$ ipython --no-banner

In [1]: import numpy as np

In [2]: np.set_printoptions(precision=3, suppress=True, linewidth=100, legacy="1.25")

In [3]: arr = np.load("layer9.npy")

In [4]: arr
Out[4]: 
array([[4, 4],
       [3, 3],
       [5, 5],
       [6, 6],
       [3, 3],
       [0, 0]])

In [5]: [round(float(x), 3) for x in np.linalg.svd(arr, compute_uv=False)[:3]]
Out[5]: [13.784, 0.0]

In [6]: m1 = np.load("m.npy")

In [7]: m1
Out[7]: 
array([[ 4,  4,  4,  4,  4,  4],
       [-9,  3, -9,  3, -9,  3],
       [ 2,  9,  2,  9,  2,  9],
       [ 4,  4,  4,  4,  4,  4],
       [-9,  3, -9,  3, -9,  3],
       [ 2,  9,  2,  9,  2,  9]])

In [8]: U, s, vt = np.linalg.svd(m1)

In [9]: evecs = vt[:(s > 1e-8).sum()]

In [10]: rng = np.random.default_rng(82)

In [11]: vec = m1[5] + 2 * m1[4] + rng.integers(2) * np.eye(6)[2]

In [12]: vec
Out[12]: array([-16.,  15., -15.,  15., -16.,  15.])

In [13]: np.round(evecs.T @ evecs, 3) + 0
Out[13]: 
array([[0.333, 0.   , 0.333, 0.   , 0.333, 0.   ],
       [0.   , 0.333, 0.   , 0.333, 0.   , 0.333],
       [0.333, 0.   , 0.333, 0.   , 0.333, 0.   ],
       [0.   , 0.333, 0.   , 0.333, 0.   , 0.333],
       [0.333, 0.   , 0.333, 0.   , 0.333, 0.   ],
       [0.   , 0.333, 0.   , 0.333, 0.   , 0.333]])

In [14]: np.allclose(evecs.T @ evecs @ vec, vec)
Out[14]: False

In [15]: np.linalg.matrix_rank(np.vstack([m1, vec]))
Out[15]: 3

In [16]: np.round(np.linalg.norm(vec - evecs.T @ evecs @ vec), 3)
Out[16]: 0.816
